>>> import numpy as np
>>> np.set_printoptions(precision=1, suppress=True, linewidth=100, sign=" ")
>>> F = np.loadtxt("data.csv", delimiter=",")
>>> F
array([[ 0.3, -1.4, -0.8,  1.2],
       [ 1.5, -0.7,  0.4, -1. ],
       [-0.6, -0.9,  1.7,  0.3],
       [-1.1, -0.9, -0.7, -1.3]])
>>> P = np.triu(np.array([[-2, 2, -1, -2], [2, 2, -1, 2], [0, 2, -2, 2], [2, 1, 0, 2]]), 1) + np.eye(4)
>>> other = P @ F @ np.linalg.inv(P)
>>> np.round(np.poly(other), 1) + 0
array([  1.,   0.,   0.,   0., -16.])
>>> P @ F - F @ P
array([[ 5.8,  0.6, -0.5,  5.3],
       [-1.5, -4. , -2.2,  0.9],
       [-2.1, -0.5, -2.9, -5.3],
       [ 0. ,  2.1, -2. ,  1.1]])
>>> th = np.radians(60)
>>> R = np.eye(4)
>>> R[2, 2] = R[3, 3] = np.cos(th)
>>> R[2, 3], R[3, 2] = -np.sin(th), np.sin(th)
>>> R
array([[ 1. ,  0. ,  0. ,  0. ],
       [ 0. ,  1. ,  0. ,  0. ],
       [ 0. ,  0. ,  0.5, -0.9],
       [ 0. ,  0. ,  0.9,  0.5]])
>>> other = F @ R.T
>>> np.linalg.svd(F, compute_uv=False), np.linalg.svd(other, compute_uv=False)
(array([ 2.,  2.,  2.,  2.]), array([ 2.,  2.,  2.,  2.]))
>>> other
array([[ 0.3, -1.4, -1.4, -0.1],
       [ 1.5, -0.7,  1.1, -0.2],
       [-0.6, -0.9,  0.6,  1.6],
       [-1.1, -0.9,  0.7, -1.2]])
>>> f = np.array([3, 3, -1])
>>> np.convolve(F[0], f)
array([ 1. , -3.2, -6.9,  2.5,  4.3, -1.2])
>>> np.round(np.correlate(F[0], F[1], "full"), 1) + 0
array([-0.3,  1.5,  0. ,  0. , -1.1, -2.1,  1.8])
>>> np.cross(F[0, :3], F[1, :3])
array([-1.1, -1.4,  1.9])
>>> F.ravel(order="F")
array([ 0.3,  1.5, -0.6, -1.1, -1.4, -0.7, -0.9, -0.9, -0.8,  0.4,  1.7, -0.7,  1.2, -1. ,  0.3,
       -1.3])
>>> F.reshape(-1, 2)
array([[ 0.3, -1.4],
       [-0.8,  1.2],
       [ 1.5, -0.7],
       [ 0.4, -1. ],
       [-0.6, -0.9],
       [ 1.7,  0.3],
       [-1.1, -0.9],
       [-0.7, -1.3]])
>>> blk = F.reshape(4, 2, -1)
>>> blk[:, 0]
array([[ 0.3, -1.4],
       [ 1.5, -0.7],
       [-0.6, -0.9],
       [-1.1, -0.9]])
>>> blk.transpose(1, 0, 2)
array([[[ 0.3, -1.4],
        [ 1.5, -0.7],
        [-0.6, -0.9],
        [-1.1, -0.9]],

       [[-0.8,  1.2],
        [ 0.4, -1. ],
        [ 1.7,  0.3],
        [-0.7, -1.3]]])
>>> np.einsum("ihd,ihd->ih", blk, blk)
array([[ 2. ,  2. ],
       [ 2.9,  1.1],
       [ 1.2,  2.8],
       [ 1.9,  2.1]])
>>> np.swapaxes(blk, 1, 2)[0]
array([[ 0.3, -0.8],
       [-1.4,  1.2]])
>>> np.einsum("ihd,jhd->hij", blk, blk).shape
(2, 4, 4)
>>> W0 = np.load("mat.npy")
>>> W0
array([[ 4.4, -4.4,  2.7],
       [ 0.2, -0.1,  0.2],
       [ 2. , -2. ,  1.4],
       [ 1.8, -1.8,  1.2],
       [ 6.6, -6.4,  4.2],
       [ 0.8, -0.9,  0.7],
       [ 2.4, -2.5,  1.6],
       [-5.2,  5.1, -3.5],
       [ 2.7, -2.7,  1.9],
       [ 1.2, -1.2,  0.8],
       [ 2.4, -2.1,  1.5],
       [-2. ,  1.9, -1.4],
       [-0.9,  1.1, -0.4],
       [ 3.1, -3.4,  2.2],
       [-1.1,  1.2, -0.8],
       [-0.3,  0. ,  0. ],
       [ 0. ,  0.1, -0.1],
       [ 0.8, -1.1,  0.7],
       [-0.9,  0.8, -0.5],
       [ 3.3, -3.5,  2. ],
       [-0.3,  0.3,  0. ],
       [ 0.2, -0.3,  0.3],
       [-5. ,  5. , -3.3],
       [-2.5,  2.8, -1.6],
       [ 2.2, -2.1,  1.5]])
>>> gram = W0.T @ W0
>>> np.linalg.svd(W0, compute_uv=False) ** 2
array([ 443.2,    0.4,    0.3])
>>> np.linalg.matrix_rank(gram)
np.int64(3)
>>> np.allclose(gram, gram.T)
True
>>> np.linalg.eigvalsh(gram)[::-1]
array([ 443.2,    0.4,    0.3])
>>> (W0 @ W0.T).shape
(25, 25)
>>> cen = W0 - W0.mean(axis=0)
>>> U, s, vt = np.linalg.svd(cen, full_matrices=False)
>>> np.abs(vt[-1])
array([ 0.6,  0.1,  0.8])
>>> np.linalg.matrix_rank(cen)
np.int64(3)
>>> (np.sign(U[:, 0]) == np.sign(U[0, 0])).astype(int)
array([ 1,  0,  1,  1,  1,  1,  1,  0,  1,  1,  1,  0,  0,  1,  0,  0,  0,  1,  0,  1,  0,  0,  0,
        0,  1])
>>> vt[0] * np.sign(vt[0, np.abs(vt[0]).argmax()])
array([-0.6,  0.6, -0.4])
>>> np.round(s ** 2 / (s ** 2).sum(), 1) + 0
array([ 1.,  0.,  0.])
>>> np.abs(vt[0]).argmax()
np.int64(1)
>>> np.searchsorted(np.cumsum(s ** 2) / (s ** 2).sum(), 0.9) + 1
np.int64(1)
>>> np.abs(U[:, 0]).argmax()
np.int64(7)
